>>> import numpy as np
>>> import numpy.linalg as la
>>> np.set_printoptions(precision=1, suppress=True, linewidth=120, legacy="1.25")
>>> M2 = np.array([[3, 1, 1, 3, 0, 0, 2, 0, 1],
...     [3, 2, 2, 0, 0, 0, 0, 1, 1],
...     [1, 3, 0, 3, 2, 3, 0, 0, 1],
...     [3, 1, 2, 3, 2, 1, 2, 2, 1],
...     [1, 3, 1, 1, 0, 1, 3, 1, 2],
...     [0, 0, 0, 2, 0, 1, 0, 1, 2],
...     [1, 0, 2, 2, 1, 0, 3, 0, 2],
...     [2, 3, 0, 3, 3, 1, 2, 2, 3],
...     [0, 1, 0, 0, 2, 1, 1, 2, 3]])
>>> mat = np.tril(M2)
>>> mat
array([[3, 0, 0, 0, 0, 0, 0, 0, 0],
       [3, 2, 0, 0, 0, 0, 0, 0, 0],
       [1, 3, 0, 0, 0, 0, 0, 0, 0],
       [3, 1, 2, 3, 0, 0, 0, 0, 0],
       [1, 3, 1, 1, 0, 0, 0, 0, 0],
       [0, 0, 0, 2, 0, 1, 0, 0, 0],
       [1, 0, 2, 2, 1, 0, 3, 0, 0],
       [2, 3, 0, 3, 3, 1, 2, 2, 0],
       [0, 1, 0, 0, 2, 1, 1, 2, 3]])
>>> M2 = mat / np.sqrt((mat ** 2).mean(axis=1, keepdims=True))
>>> la.matrix_rank(mat - mat.mean(axis=1, keepdims=True))
8
>>> la.matrix_rank(M2) == la.matrix_rank(mat)
True
>>> np.sort(la.eigvals(mat))
array([0., 0., 1., 2., 2., 3., 3., 3., 3.])
>>> la.matrix_rank(mat - mat[0, 0] * np.eye(9))
8
>>> np.prod(np.diag(mat)), round(float(la.det(mat)), 1)
(0, 0.0)
>>> r = la.matrix_rank(mat)
>>> r
8
>>> null = la.svd(mat)[2][r:].T
>>> [int(la.matrix_rank(mat[:i])) for i in range(1, len(mat) + 1)]
[1, 2, 2, 3, 4, 5, 6, 7, 8]
>>> np.round(mat @ null, 1) + 0
array([[0.],
       [0.],
       [0.],
       [0.],
       [0.],
       [0.],
       [0.],
       [0.],
       [0.]])
>>> null.shape
(9, 1)
>>> [int(la.matrix_rank(np.delete(mat, i, axis=0))) for i in range(9)]
[8, 8, 8, 7, 7, 7, 7, 7, 7]
>>> np.round(null[:, 0] / null[np.abs(null[:, 0]).round(6).argmax(), 0], 1) + 0
array([ 0. ,  0. ,  0. ,  0. , -0.9,  0. ,  0.3,  1. , -0.2])
>>> W0 = np.load("w.npy")
>>> W0
array([[4., 1., 0., 0., 0., 0., 0., 0., 0., 0., 0., 0., 0., 0.],
       [0., 4., 1., 0., 0., 0., 0., 0., 0., 0., 0., 0., 0., 0.],
       [0., 0., 4., 1., 0., 0., 0., 0., 0., 0., 0., 0., 0., 0.],
       [0., 0., 0., 4., 1., 0., 0., 0., 0., 0., 0., 0., 0., 0.],
       [0., 0., 0., 0., 4., 1., 0., 0., 0., 0., 0., 0., 0., 0.],
       [0., 0., 0., 0., 0., 4., 1., 0., 0., 0., 0., 0., 0., 0.],
       [0., 0., 0., 0., 0., 0., 4., 1., 0., 0., 0., 0., 0., 0.],
       [0., 0., 0., 0., 0., 0., 0., 4., 1., 0., 0., 0., 0., 0.],
       [0., 0., 0., 0., 0., 0., 0., 0., 4., 1., 0., 0., 0., 0.],
       [0., 0., 0., 0., 0., 0., 0., 0., 0., 4., 1., 0., 0., 0.],
       [0., 0., 0., 0., 0., 0., 0., 0., 0., 0., 4., 1., 0., 0.],
       [0., 0., 0., 0., 0., 0., 0., 0., 0., 0., 0., 4., 1., 0.],
       [0., 0., 0., 0., 0., 0., 0., 0., 0., 0., 0., 0., 4., 1.],
       [0., 0., 0., 0., 0., 0., 0., 0., 0., 0., 0., 0., 0., 4.]])
>>> [int(la.matrix_rank(la.matrix_power(W0, p))) for p in range(1, 15)]
[14, 14, 14, 14, 14, 14, 14, 14, 14, 14, 14, 14, 14, 14]
>>> theta = np.deg2rad(20)
>>> m1 = np.eye(14)
>>> m1[np.ix_([9, 13], [9, 13])] = [[np.cos(theta), -np.sin(theta)], [np.sin(theta), np.cos(theta)]]
>>> m1
array([[ 1. ,  0. ,  0. ,  0. ,  0. ,  0. ,  0. ,  0. ,  0. ,  0. ,  0. ,  0. ,  0. ,  0. ],
       [ 0. ,  1. ,  0. ,  0. ,  0. ,  0. ,  0. ,  0. ,  0. ,  0. ,  0. ,  0. ,  0. ,  0. ],
       [ 0. ,  0. ,  1. ,  0. ,  0. ,  0. ,  0. ,  0. ,  0. ,  0. ,  0. ,  0. ,  0. ,  0. ],
       [ 0. ,  0. ,  0. ,  1. ,  0. ,  0. ,  0. ,  0. ,  0. ,  0. ,  0. ,  0. ,  0. ,  0. ],
       [ 0. ,  0. ,  0. ,  0. ,  1. ,  0. ,  0. ,  0. ,  0. ,  0. ,  0. ,  0. ,  0. ,  0. ],
       [ 0. ,  0. ,  0. ,  0. ,  0. ,  1. ,  0. ,  0. ,  0. ,  0. ,  0. ,  0. ,  0. ,  0. ],
       [ 0. ,  0. ,  0. ,  0. ,  0. ,  0. ,  1. ,  0. ,  0. ,  0. ,  0. ,  0. ,  0. ,  0. ],
       [ 0. ,  0. ,  0. ,  0. ,  0. ,  0. ,  0. ,  1. ,  0. ,  0. ,  0. ,  0. ,  0. ,  0. ],
       [ 0. ,  0. ,  0. ,  0. ,  0. ,  0. ,  0. ,  0. ,  1. ,  0. ,  0. ,  0. ,  0. ,  0. ],
       [ 0. ,  0. ,  0. ,  0. ,  0. ,  0. ,  0. ,  0. ,  0. ,  0.9,  0. ,  0. ,  0. , -0.3],
       [ 0. ,  0. ,  0. ,  0. ,  0. ,  0. ,  0. ,  0. ,  0. ,  0. ,  1. ,  0. ,  0. ,  0. ],
       [ 0. ,  0. ,  0. ,  0. ,  0. ,  0. ,  0. ,  0. ,  0. ,  0. ,  0. ,  1. ,  0. ,  0. ],
       [ 0. ,  0. ,  0. ,  0. ,  0. ,  0. ,  0. ,  0. ,  0. ,  0. ,  0. ,  0. ,  1. ,  0. ],
       [ 0. ,  0. ,  0. ,  0. ,  0. ,  0. ,  0. ,  0. ,  0. ,  0.3,  0. ,  0. ,  0. ,  0.9]])
>>> np.sort(la.eigvals(m1).real)
array([0.9, 0.9, 1. , 1. , 1. , 1. , 1. , 1. , 1. , 1. , 1. , 1. , 1. , 1. ])
>>> x = np.array([0, 1, 0, 1, 1, 0, 1, 1, 1, 0, 2, 2, 0, 0])
>>> [p for p in range(1, 25) if np.allclose(la.matrix_power(m1, p), np.eye(14))]
[18]
>>> np.abs(la.eigvals(m1))
array([1., 1., 1., 1., 1., 1., 1., 1., 1., 1., 1., 1., 1., 1.])
>>> m1[:, 9] @ m1[:, 8]
0.0
>>> la.norm(m1, axis=0)
array([1., 1., 1., 1., 1., 1., 1., 1., 1., 1., 1., 1., 1., 1.])
>>> x = np.array([0, 2, 1, -2, -1, -1, -2, 0, -3, -3, 0, -2, 1, 3])
>>> h = np.maximum(m1 @ x, 0)
>>> np.maximum(m1 @ (3 * x), 0)
array([0. , 6. , 3. , 0. , 0. , 0. , 0. , 0. , 0. , 0. , 0. , 0. , 3. , 5.4])
>>> np.flatnonzero(h > 1e-9)
array([ 1,  2, 12, 13])
>>> arr = np.loadtxt("out14.csv", delimiter=",")
>>> arr
array([[-1.,  0.,  0.,  0.,  0.,  0.,  0.,  0.,  0.],
       [ 0.,  9.,  0.,  0.,  0.,  0.,  0.,  0.,  0.],
       [ 0.,  0.,  7.,  0.,  0.,  0.,  0.,  0.,  0.],
       [ 0.,  0.,  0.,  0.,  0.,  0.,  0.,  0.,  0.],
       [ 0.,  0.,  0.,  0.,  3.,  0.,  0.,  0.,  0.],
       [ 0.,  0.,  0.,  0.,  0., -1.,  0.,  0.,  0.],
       [ 0.,  0.,  0.,  0.,  0.,  0.,  7.,  0.,  0.],
       [ 0.,  0.,  0.,  0.,  0.,  0.,  0.,  3.,  0.],
       [ 0.,  0.,  0.,  0.,  0.,  0.,  0.,  0.,  2.]])
>>> # 9 groups of indices that never mix
>>> la.matrix_power(arr, 2)
array([[ 1.,  0.,  0.,  0.,  0.,  0.,  0.,  0.,  0.],
       [ 0., 81.,  0.,  0.,  0.,  0.,  0.,  0.,  0.],
       [ 0.,  0., 49.,  0.,  0.,  0.,  0.,  0.,  0.],
       [ 0.,  0.,  0.,  0.,  0.,  0.,  0.,  0.,  0.],
       [ 0.,  0.,  0.,  0.,  9.,  0.,  0.,  0.,  0.],
       [ 0.,  0.,  0.,  0.,  0.,  1.,  0.,  0.,  0.],
       [ 0.,  0.,  0.,  0.,  0.,  0., 49.,  0.,  0.],
       [ 0.,  0.,  0.,  0.,  0.,  0.,  0.,  9.,  0.],
       [ 0.,  0.,  0.,  0.,  0.,  0.,  0.,  0.,  4.]])
>>> arr @ arr
array([[ 1.,  0.,  0.,  0.,  0.,  0.,  0.,  0.,  0.],
       [ 0., 81.,  0.,  0.,  0.,  0.,  0.,  0.,  0.],
       [ 0.,  0., 49.,  0.,  0.,  0.,  0.,  0.,  0.],
       [ 0.,  0.,  0.,  0.,  0.,  0.,  0.,  0.,  0.],
       [ 0.,  0.,  0.,  0.,  9.,  0.,  0.,  0.,  0.],
       [ 0.,  0.,  0.,  0.,  0.,  1.,  0.,  0.,  0.],
       [ 0.,  0.,  0.,  0.,  0.,  0., 49.,  0.,  0.],
       [ 0.,  0.,  0.,  0.,  0.,  0.,  0.,  9.,  0.],
       [ 0.,  0.,  0.,  0.,  0.,  0.,  0.,  0.,  4.]])
>>> np.allclose(arr @ arr.T, arr.T @ arr)
True
>>> np.allclose(arr, arr.T)
True
>>> la.lstsq(arr[:-1].T, arr[-1])[2]
7
>>> round(float(np.trace(la.pinv(arr) @ arr)), 1)
8.0
>>> [round(float(x), 1) for x in la.svd(arr, compute_uv=False)[:3]]
[9.0, 7.0, 7.0]
>>> np.all(la.eigvalsh(arr) > 0)
False
>>> M = np.load("dump.npy")
>>> M
array([[-3.,  1.,  0.,  0.,  0.,  0.,  0.,  0.,  0.,  0.],
       [ 0., -3.,  1.,  0.,  0.,  0.,  0.,  0.,  0.,  0.],
       [ 0.,  0., -3.,  1.,  0.,  0.,  0.,  0.,  0.,  0.],
       [ 0.,  0.,  0., -3.,  1.,  0.,  0.,  0.,  0.,  0.],
       [ 0.,  0.,  0.,  0., -3.,  1.,  0.,  0.,  0.,  0.],
       [ 0.,  0.,  0.,  0.,  0., -3.,  1.,  0.,  0.,  0.],
       [ 0.,  0.,  0.,  0.,  0.,  0., -3.,  1.,  0.,  0.],
       [ 0.,  0.,  0.,  0.,  0.,  0.,  0., -3.,  1.,  0.],
       [ 0.,  0.,  0.,  0.,  0.,  0.,  0.,  0., -3.,  1.],
       [ 0.,  0.,  0.,  0.,  0.,  0.,  0.,  0.,  0., -3.]])
>>> # triangular, det is the product of the diagonal
>>> T = np.stack([M, 5 * M, M[::-1]])
>>> la.matrix_rank(T.reshape(3, -1))
2
>>> T.shape
(3, 10, 10)
>>> (T @ M.T).shape
(3, 10, 10)
>>> np.round(np.abs(la.eigvals(M)).max(), 1)
3.0
>>> assert M == M.T
Traceback (most recent call last):
  File "<python-input-56>", line 1, in <module>
    assert M == M.T
           ^^^^^^^^
ValueError: The truth value of an array with more than one element is ambiguous. Use a.any() or a.all()
>>> (M + M.T) / 2
array([[-3. ,  0.5,  0. ,  0. ,  0. ,  0. ,  0. ,  0. ,  0. ,  0. ],
       [ 0.5, -3. ,  0.5,  0. ,  0. ,  0. ,  0. ,  0. ,  0. ,  0. ],
       [ 0. ,  0.5, -3. ,  0.5,  0. ,  0. ,  0. ,  0. ,  0. ,  0. ],
       [ 0. ,  0. ,  0.5, -3. ,  0.5,  0. ,  0. ,  0. ,  0. ,  0. ],
       [ 0. ,  0. ,  0. ,  0.5, -3. ,  0.5,  0. ,  0. ,  0. ,  0. ],
       [ 0. ,  0. ,  0. ,  0. ,  0.5, -3. ,  0.5,  0. ,  0. ,  0. ],
       [ 0. ,  0. ,  0. ,  0. ,  0. ,  0.5, -3. ,  0.5,  0. ,  0. ],
       [ 0. ,  0. ,  0. ,  0. ,  0. ,  0. ,  0.5, -3. ,  0.5,  0. ],
       [ 0. ,  0. ,  0. ,  0. ,  0. ,  0. ,  0. ,  0.5, -3. ,  0.5],
       [ 0. ,  0. ,  0. ,  0. ,  0. ,  0. ,  0. ,  0. ,  0.5, -3. ]])
>>> (M - M.T) / 2
array([[ 0. ,  0.5,  0. ,  0. ,  0. ,  0. ,  0. ,  0. ,  0. ,  0. ],
       [-0.5,  0. ,  0.5,  0. ,  0. ,  0. ,  0. ,  0. ,  0. ,  0. ],
       [ 0. , -0.5,  0. ,  0.5,  0. ,  0. ,  0. ,  0. ,  0. ,  0. ],
       [ 0. ,  0. , -0.5,  0. ,  0.5,  0. ,  0. ,  0. ,  0. ,  0. ],
       [ 0. ,  0. ,  0. , -0.5,  0. ,  0.5,  0. ,  0. ,  0. ,  0. ],
       [ 0. ,  0. ,  0. ,  0. , -0.5,  0. ,  0.5,  0. ,  0. ,  0. ],
       [ 0. ,  0. ,  0. ,  0. ,  0. , -0.5,  0. ,  0.5,  0. ,  0. ],
       [ 0. ,  0. ,  0. ,  0. ,  0. ,  0. , -0.5,  0. ,  0.5,  0. ],
       [ 0. ,  0. ,  0. ,  0. ,  0. ,  0. ,  0. , -0.5,  0. ,  0.5],
       [ 0. ,  0. ,  0. ,  0. ,  0. ,  0. ,  0. ,  0. , -0.5,  0. ]])
>>> np.sort(np.abs(la.eigvals(M)))
array([3., 3., 3., 3., 3., 3., 3., 3., 3., 3.])
>>> la.matrix_power(M, 2)
array([[ 9., -6.,  1.,  0.,  0.,  0.,  0.,  0.,  0.,  0.],
       [ 0.,  9., -6.,  1.,  0.,  0.,  0.,  0.,  0.,  0.],
       [ 0.,  0.,  9., -6.,  1.,  0.,  0.,  0.,  0.,  0.],
       [ 0.,  0.,  0.,  9., -6.,  1.,  0.,  0.,  0.,  0.],
       [ 0.,  0.,  0.,  0.,  9., -6.,  1.,  0.,  0.,  0.],
       [ 0.,  0.,  0.,  0.,  0.,  9., -6.,  1.,  0.,  0.],
       [ 0.,  0.,  0.,  0.,  0.,  0.,  9., -6.,  1.,  0.],
       [ 0.,  0.,  0.,  0.,  0.,  0.,  0.,  9., -6.,  1.],
       [ 0.,  0.,  0.,  0.,  0.,  0.,  0.,  0.,  9., -6.],
       [ 0.,  0.,  0.,  0.,  0.,  0.,  0.,  0.,  0.,  9.]])
>>> np.allclose(M, M.T)
False
>>> np.trace(M)
-30.0
>>> round(float(la.det(M)), 1)
59049.0
>>> la.matrix_rank(M - M[0, 0] * np.eye(10))
9
>>> np.prod(np.diag(M)), np.round(la.det(M), 1)
(59049.0, 59049.0)
>>> M @ M
array([[ 9., -6.,  1.,  0.,  0.,  0.,  0.,  0.,  0.,  0.],
       [ 0.,  9., -6.,  1.,  0.,  0.,  0.,  0.,  0.,  0.],
       [ 0.,  0.,  9., -6.,  1.,  0.,  0.,  0.,  0.,  0.],
       [ 0.,  0.,  0.,  9., -6.,  1.,  0.,  0.,  0.,  0.],
       [ 0.,  0.,  0.,  0.,  9., -6.,  1.,  0.,  0.,  0.],
       [ 0.,  0.,  0.,  0.,  0.,  9., -6.,  1.,  0.,  0.],
       [ 0.,  0.,  0.,  0.,  0.,  0.,  9., -6.,  1.,  0.],
       [ 0.,  0.,  0.,  0.,  0.,  0.,  0.,  9., -6.,  1.],
       [ 0.,  0.,  0.,  0.,  0.,  0.,  0.,  0.,  9., -6.],
       [ 0.,  0.,  0.,  0.,  0.,  0.,  0.,  0.,  0.,  9.]])
>>> [int(la.matrix_rank(la.matrix_power(M, p))) for p in range(1, 11)]
[10, 10, 10, 10, 10, 10, 10, 10, 10, 10]
>>> np.sort(la.eigvals(M))
array([-3., -3., -3., -3., -3., -3., -3., -3., -3., -3.])
